$ ipython --no-banner

In [1]: import numpy as np

In [2]: import numpy.linalg as la

In [3]: np.set_printoptions(precision=2, suppress=True, linewidth=120, legacy="1.25")

In [4]: B = np.array([[0]])

In [5]: cent = np.array([[2, 0, 2, 3, 1, 3],
   ...:     [1, 2, 2, 2, 0, 1],
   ...:     [0, 2, 0, 1, 1, 1],
   ...:     [3, 3, 2, 2, 1, 1],
   ...:     [1, 2, 0, 1, 1, 3],
   ...:     [3, 2, 3, 3, 0, 0]])

In [6]: m1 = np.block([[B, np.zeros((1, 6))], [np.zeros((6, 1)), cent]])

In [7]: m1
Out[7]: 
array([[0., 0., 0., 0., 0., 0., 0.],
       [0., 2., 0., 2., 3., 1., 3.],
       [0., 1., 2., 2., 2., 0., 1.],
       [0., 0., 2., 0., 1., 1., 1.],
       [0., 3., 3., 2., 2., 1., 1.],
       [0., 1., 2., 0., 1., 1., 3.],
       [0., 3., 2., 3., 3., 0., 0.]])

In [8]: la.cond(m1) > 100
Out[8]: True

In [9]: round(la.norm(m1, 2) / la.norm(m1), 2)
Out[9]: 0.89

In [10]: la.matrix_rank(m1, rtol=0.1)
Out[10]: 4

In [11]: np.round(np.trace(la.pinv(m1) @ m1), 2)
Out[11]: 6.0

In [12]: np.abs(np.diag(la.qr(m1)[1])) > 1e-9
Out[12]: array([False,  True,  True,  True,  True,  True,  True])

In [13]: np.round(m1 @ la.pinv(m1) @ m1, 2) + 0
Out[13]: 
array([[0., 0., 0., 0., 0., 0., 0.],
       [0., 2., 0., 2., 3., 1., 3.],
       [0., 1., 2., 2., 2., 0., 1.],
       [0., 0., 2., 0., 1., 1., 1.],
       [0., 3., 3., 2., 2., 1., 1.],
       [0., 1., 2., 0., 1., 1., 3.],
       [0., 3., 2., 3., 3., 0., 0.]])

In [14]: np.allclose(m1[:-1].T @ la.lstsq(m1[:-1].T, m1[-1])[0], m1[-1])
Out[14]: False

In [15]: la.lstsq(m1[:-1].T, m1[-1])[2]
Out[15]: 5

In [16]: U, sv, Vh = la.svd(m1)

In [17]: np.argmax(sv[:-1] / (sv[1:] + 1e-6)) + 1
Out[17]: 6

In [18]: B = U[:, :6] @ np.diag(sv[:6]) @ Vh[:6]

In [19]: B.round(2) + 0
Out[19]: 
array([[0., 0., 0., 0., 0., 0., 0.],
       [0., 2., 0., 2., 3., 1., 3.],
       [0., 1., 2., 2., 2., 0., 1.],
       [0., 0., 2., 0., 1., 1., 1.],
       [0., 3., 3., 2., 2., 1., 1.],
       [0., 1., 2., 0., 1., 1., 3.],
       [0., 3., 2., 3., 3., 0., 0.]])

In [20]: round(np.abs(m1 - B).max(), 2)
Out[20]: 0.0

In [21]: la.matrix_rank(m1, rtol=0.05)
Out[21]: 5

In [22]: la.matrix_rank(B)
Out[22]: 6

In [23]: feats = np.array([[3, 5, 6, 7, 10], [4, 6, 7, 8, 11], [3, 5, 6, 7, 10]])

In [24]: feats
Out[24]: 
array([[ 3,  5,  6,  7, 10],
       [ 4,  6,  7,  8, 11],
       [ 3,  5,  6,  7, 10]])

In [25]: la.norm(feats, axis=1).argmax()
Out[25]: 1

In [26]: round(float(la.norm(feats, 1)), 2), round(float(la.norm(feats, np.inf)), 2)
Out[26]: (31.0, 36.0)

In [27]: round(la.norm(feats[2], 1), 2), round(la.norm(feats[2], np.inf), 2)
Out[27]: (31.0, 10.0)

In [28]: la.norm(feats, axis=1)
Out[28]: array([14.8 , 16.91, 14.8 ])

In [29]: round(la.norm(feats[2] - feats[0]), 2)
Out[29]: 0.0

In [30]: np.round(la.norm(feats) ** 2 / la.norm(feats, 2) ** 2, 2)
Out[30]: 1.0

In [31]: T = np.stack([feats, -3 * feats, feats[::-1]])

In [32]: (T @ feats.T).shape
Out[32]: (3, 3, 3)

In [33]: np.einsum("bij,cij->bc", T, T)
Out[33]: 
array([[  724, -2172,   724],
       [-2172,  6516, -2172],
       [  724, -2172,   724]])

In [34]: la.matrix_rank(T)
Out[34]: array([2, 2, 2])

In [35]: la.matrix_rank(T.reshape(3, -1))
Out[35]: 1

In [36]: U, sv, Vh = la.svd(feats)

In [37]: evecs = Vh[:(sv > 1e-8).sum()]

In [38]: rng = np.random.default_rng(235506)

In [39]: vec = feats[2] + 5 * feats[0] + rng.integers(2) * np.eye(5)[2]

In [40]: vec
Out[40]: array([18., 30., 36., 42., 60.])

In [41]: np.diag(evecs.T @ evecs)
Out[41]: array([0.58, 0.25, 0.2 , 0.22, 0.74])

In [42]: np.round(la.norm(vec - evecs.T @ evecs @ vec), 2)
Out[42]: 0.0

In [43]: la.matrix_rank(np.vstack([feats, vec]))
Out[43]: 2

In [44]: np.allclose(evecs.T @ evecs @ vec, vec)
Out[44]: True

In [45]: B = feats / np.sqrt((feats ** 2).mean(axis=1, keepdims=True))

In [46]: feats - feats.mean(axis=1, keepdims=True)
Out[46]: 
array([[-3.2, -1.2, -0.2,  0.8,  3.8],
       [-3.2, -1.2, -0.2,  0.8,  3.8],
       [-3.2, -1.2, -0.2,  0.8,  3.8]])

In [47]: B[0]
Out[47]: array([0.45, 0.76, 0.91, 1.06, 1.51])

In [48]: la.matrix_rank(feats - feats.mean(axis=1, keepdims=True))
Out[48]: 1

In [49]: U, sv, Vh = la.svd(feats)

In [50]: np.argmax(sv[:-1] / (sv[1:] + 1e-6)) + 1
Out[50]: 2

In [51]: sv.round(2) + 0
Out[51]: array([26.9 ,  0.61,  0.  ])

In [52]: B = U[:, :2] @ np.diag(sv[:2]) @ Vh[:2]

In [53]: la.matrix_rank(feats, rtol=0.05)
Out[53]: 1

In [54]: B
Out[54]: 
array([[ 3.,  5.,  6.,  7., 10.],
       [ 4.,  6.,  7.,  8., 11.],
       [ 3.,  5.,  6.,  7., 10.]])

In [55]: np.round(la.norm(feats - B, 2), 2), round(float(sv[2]), 2)
Out[55]: (0.0, 0.0)

In [56]: np.round(la.norm(feats - B) / la.norm(feats), 2)
Out[56]: 0.0

In [57]: la.matrix_rank(B)
Out[57]: 2

In [58]: M = np.loadtxt("arr.csv", delimiter=",")

In [59]: M
Out[59]: 
array([[ 1., -1.,  1., -1.],
       [ 1.,  0.,  0.,  0.],
       [ 1.,  1.,  1.,  1.],
       [ 1.,  2.,  4.,  8.],
       [ 1.,  3.,  9., 27.],
       [ 1.,  4., 16., 64.]])

In [60]: Q, evecs = la.qr(M[:, :2])[0], la.qr(M[:, 2:])[0]

In [61]: sv = la.svd(Q.T @ evecs, compute_uv=False)

In [62]: sv
Out[62]: array([0.96, 0.55])

In [63]: U, sv, Vh = la.svd(M)

In [64]: sv
Out[64]: array([72.56,  3.77,  1.71,  1.07])

In [65]: B = U[:, :1] @ np.diag(sv[:1]) @ Vh[:1]

In [66]: np.round(la.norm(M - B, 2), 2), np.round(sv[1], 2)
Out[66]: (3.77, 3.77)

In [67]: vec = np.array([-4, -4, -2, 5])

In [68]: target = M @ vec

In [69]: b, lr = np.zeros(4), 1 / la.norm(M, 2) ** 2

In [70]: for i in range(25):
    ...:     b -= lr * M.T @ (M @ b - target)
    ...:     if i % 5 == 0: print(i, round(la.norm(M @ b - target), 2))
    ...: 
0 23.46
5 23.15
10 22.85
15 22.54
20 22.25

In [71]: b
Out[71]: array([-0.1 ,  0.08,  0.72,  3.9 ])

In [72]: W0 = np.load("out7.npy")

In [73]: W0
Out[73]: 
array([[ 0.22, -0.22, -1.26, -0.44],
       [ 0.05, -0.2 , -0.35,  0.65],
       [ 0.82, -0.05,  2.28, -0.29],
       [-0.85,  0.2 , -1.29,  0.35],
       [-0.01,  0.1 ,  1.63,  0.77],
       [-1.08,  0.47,  0.3 ,  0.81]])

In [74]: U, sv, Vh = la.svd(W0)

In [75]: evecs = Vh[:(sv > 1e-8).sum()]

In [76]: vec = W0[3] + -3 * W0[5] + rng.integers(2) * np.eye(4)[0]

In [77]: vec
Out[77]: array([ 3.39, -1.21, -2.19, -2.08])

In [78]: round(la.norm(vec - evecs.T @ evecs @ vec), 2)
Out[78]: 0.46

In [79]: la.matrix_rank(np.vstack([W0, vec]))
Out[79]: 4

In [80]: np.argsort(-la.norm(W0, axis=0).round(6), kind="stable")[:3]
Out[80]: array([2, 0, 3])

In [81]: la.matrix_rank(W0, rtol=0.1)
Out[81]: 3

In [82]: la.cond(W0) > 100
Out[82]: True

In [83]: np.round(la.norm(W0, 2) / la.norm(W0), 2)
Out[83]: 0.85

In [84]: cov = m1.T @ m1

In [85]: np.trace(cov), (m1 ** 2).sum()
Out[85]: (123.0, 123.0)

In [86]: (m1 @ m1.T).shape
Out[86]: (7, 7)

In [87]: la.matrix_rank(cov)
Out[87]: 6

In [88]: np.diag(cov)
Out[88]: array([ 0., 24., 25., 21., 28.,  4., 21.])

In [89]: E = 0.2 ** np.abs(np.subtract.outer(np.arange(7), np.arange(7)))

In [90]: E.round(2) + 0
Out[90]: 
array([[1.  , 0.2 , 0.04, 0.01, 0.  , 0.  , 0.  ],
       [0.2 , 1.  , 0.2 , 0.04, 0.01, 0.  , 0.  ],
       [0.04, 0.2 , 1.  , 0.2 , 0.04, 0.01, 0.  ],
       [0.01, 0.04, 0.2 , 1.  , 0.2 , 0.04, 0.01],
       [0.  , 0.01, 0.04, 0.2 , 1.  , 0.2 , 0.04],
       [0.  , 0.  , 0.01, 0.04, 0.2 , 1.  , 0.2 ],
       [0.  , 0.  , 0.  , 0.01, 0.04, 0.2 , 1.  ]])

In [91]: r0 = np.array([-8, 9, 8, 9, -3, -8, 1])

In [92]: B = E + np.outer(r0, np.eye(7)[0])

In [93]: round(la.det(B) / la.det(E), 2), round(float(1 + la.solve(E, r0)[0]), 2)
Out[93]: (-9.21, -9.21)

In [94]: B.round(2) + 0
Out[94]: 
array([[-7.  ,  0.2 ,  0.04,  0.01,  0.  ,  0.  ,  0.  ],
       [ 9.2 ,  1.  ,  0.2 ,  0.04,  0.01,  0.  ,  0.  ],
       [ 8.04,  0.2 ,  1.  ,  0.2 ,  0.04,  0.01,  0.  ],
       [ 9.01,  0.04,  0.2 ,  1.  ,  0.2 ,  0.04,  0.01],
       [-3.  ,  0.01,  0.04,  0.2 ,  1.  ,  0.2 ,  0.04],
       [-8.  ,  0.  ,  0.01,  0.04,  0.2 ,  1.  ,  0.2 ],
       [ 1.  ,  0.  ,  0.  ,  0.01,  0.04,  0.2 ,  1.  ]])
